$ python3 -q
>>> import numpy as np
>>> import numpy.linalg as la
>>> np.set_printoptions(precision=2, suppress=True, linewidth=100)
>>> rnd = lambda a: np.round(a, 2) + 0
>>> A = np.array([[0.7, 0.3], [0.88, 0.12]])
>>> x0 = np.array([0, 2])
>>> target = A @ x0
>>> b, lr = np.zeros(2), 1 / la.norm(A, 2) ** 2
>>> for i in range(250):
...     b -= lr * A.T @ (A @ b - target)
...     if i % 50 == 0: print(i, round(la.norm(A @ b - target), 2))
... 
0 0.3
50 0.12
100 0.05
150 0.02
200 0.01
>>> rnd(b)
array([0.01, 1.98])
>>> rnd(la.cond(A))
np.float64(7.47)
>>> B = np.array([[3, 3], [-5, 2]])
>>> cent = np.kron(B, A)
>>> cent.shape
(4, 4)
>>> rnd(la.norm(cent, 2)), rnd(la.norm(B, 2) * la.norm(A, 2))
(np.float64(6.77), np.float64(6.77))
>>> rnd(cent)
array([[ 2.1 ,  0.9 ,  2.1 ,  0.9 ],
       [ 2.64,  0.36,  2.64,  0.36],
       [-3.5 , -1.5 ,  1.4 ,  0.6 ],
       [-4.4 , -0.6 ,  1.76,  0.24]])
>>> la.matrix_rank(cent)
np.int64(4)
>>> rnd(np.abs(la.eigvals(A)).max())
np.float64(1.0)
>>> rnd(la.det(A))
np.float64(-0.18)
>>> (A + A.T) / 2
array([[0.7 , 0.59],
       [0.59, 0.12]])
>>> rnd((A - A.T) / 2)
array([[ 0.  , -0.29],
       [ 0.29,  0.  ]])
>>> rng = np.random.default_rng(468)
>>> idx = rng.permutation(2)
>>> idx
array([1, 0])
>>> B = A[idx][:, idx]
>>> rnd(np.sort(np.abs(la.eigvals(B))))
array([0.18, 1.  ])
>>> np.trace(B)
np.float64(0.82)
>>> np.allclose(B, A)
False
>>> B
array([[0.12, 0.88],
       [0.3 , 0.7 ]])
>>> B = np.array([[4, -9], [4, -6]])
>>> rnd(np.einsum("ij,ij->i", A, A))
array([0.58, 0.79])
>>> np.einsum("ij->j", A)
array([1.58, 0.42])
>>> np.einsum("ik,kj->ji", A, B)
array([[ 4.  ,  4.  ],
       [-8.1 , -8.64]])
>>> B.T @ A.T
array([[ 4.  ,  4.  ],
       [-8.1 , -8.64]])
>>> E = np.load("test10.npy")
>>> rnd(E)
array([[ 0.96, -0.19, -0.03],
       [-0.19,  0.06, -0.14],
       [-0.03, -0.14,  0.98]])
>>> # applying it twice changes nothing
>>> B = E / la.norm(E, axis=1, keepdims=True)
>>> C2 = B @ B.T
>>> rnd(C2)
array([[ 1.  , -0.79, -0.03],
       [-0.79,  1.  , -0.59],
       [-0.03, -0.59,  1.  ]])
>>> np.argwhere(np.triu(np.abs(C2) > 0.95, 1))
array([], shape=(0, 2), dtype=int64)
>>> rnd(np.degrees(np.arccos(np.clip(C2[1, 0], -1, 1))))
np.float64(142.56)
>>> m1 = np.loadtxt("out10.csv", delimiter=",")
>>> m1
array([[ 1.,  0.,  1.,  0.,  2.,  1.,  1.],
       [ 3.,  2.,  1.,  0.,  2.,  2.,  3.],
       [ 3.,  2.,  1.,  0.,  3.,  2.,  4.],
       [ 3.,  4.,  2.,  0.,  3.,  4.,  4.],
       [ 5.,  5.,  3.,  1.,  5.,  6.,  5.],
       [ 6.,  5.,  3.,  2.,  7.,  7.,  6.],
       [ 8.,  7.,  3.,  2.,  8.,  7.,  8.],
       [10.,  9.,  3.,  4.,  9.,  7.,  9.],
       [10., 11.,  3.,  6., 11.,  7., 10.],
       [12., 11.,  3.,  6., 12.,  8., 10.],
       [13., 13.,  4.,  6., 12.,  9., 12.],
       [15., 15.,  6.,  8., 12.,  9., 13.],
       [15., 16.,  6.,  9., 14., 10., 15.],
       [16., 18.,  8., 10., 14., 11., 17.],
       [18., 19.,  8., 11., 15., 11., 19.],
       [18., 19.,  9., 12., 16., 12., 19.],
       [18., 21.,  9., 14., 18., 13., 19.],
       [20., 23., 10., 14., 19., 13., 21.],
       [20., 25., 10., 15., 19., 15., 22.],
       [21., 27., 12., 16., 19., 16., 22.],
       [21., 29., 12., 16., 21., 18., 24.],
       [21., 30., 12., 16., 21., 20., 25.],
       [22., 31., 12., 18., 23., 21., 26.],
       [22., 33., 13., 20., 23., 23., 28.],
       [22., 33., 13., 21., 25., 24., 28.],
       [22., 33., 15., 23., 27., 26., 29.],
       [24., 35., 15., 25., 27., 27., 31.],
       [25., 36., 16., 27., 29., 27., 31.]])
>>> D = la.norm(m1[:, None] - m1[None], axis=-1)
>>> D.mean(axis=1).argmax()
np.int64(27)
>>> la.matrix_rank(D ** 2)
np.int64(9)
>>> rnd(D[:5, :5])
array([[0.  , 3.61, 4.36, 6.32, 9.8 ],
       [3.61, 0.  , 1.41, 3.32, 6.86],
       [4.36, 1.41, 0.  , 3.  , 6.24],
       [6.32, 3.32, 3.  , 0.  , 4.  ],
       [9.8 , 6.86, 6.24, 4.  , 0.  ]])
>>> np.unravel_index(D.round(6).argmax(), D.shape)
(np.int64(0), np.int64(27))
>>> (D + 1e9 * np.eye(28)).round(6).argmin(axis=1)
array([ 1,  2,  1,  2,  5,  4,  5,  8,  9,  8,  9, 12, 11, 14, 15, 14, 15, 18, 17, 18, 21, 20, 21,
       24, 23, 24, 27, 26])
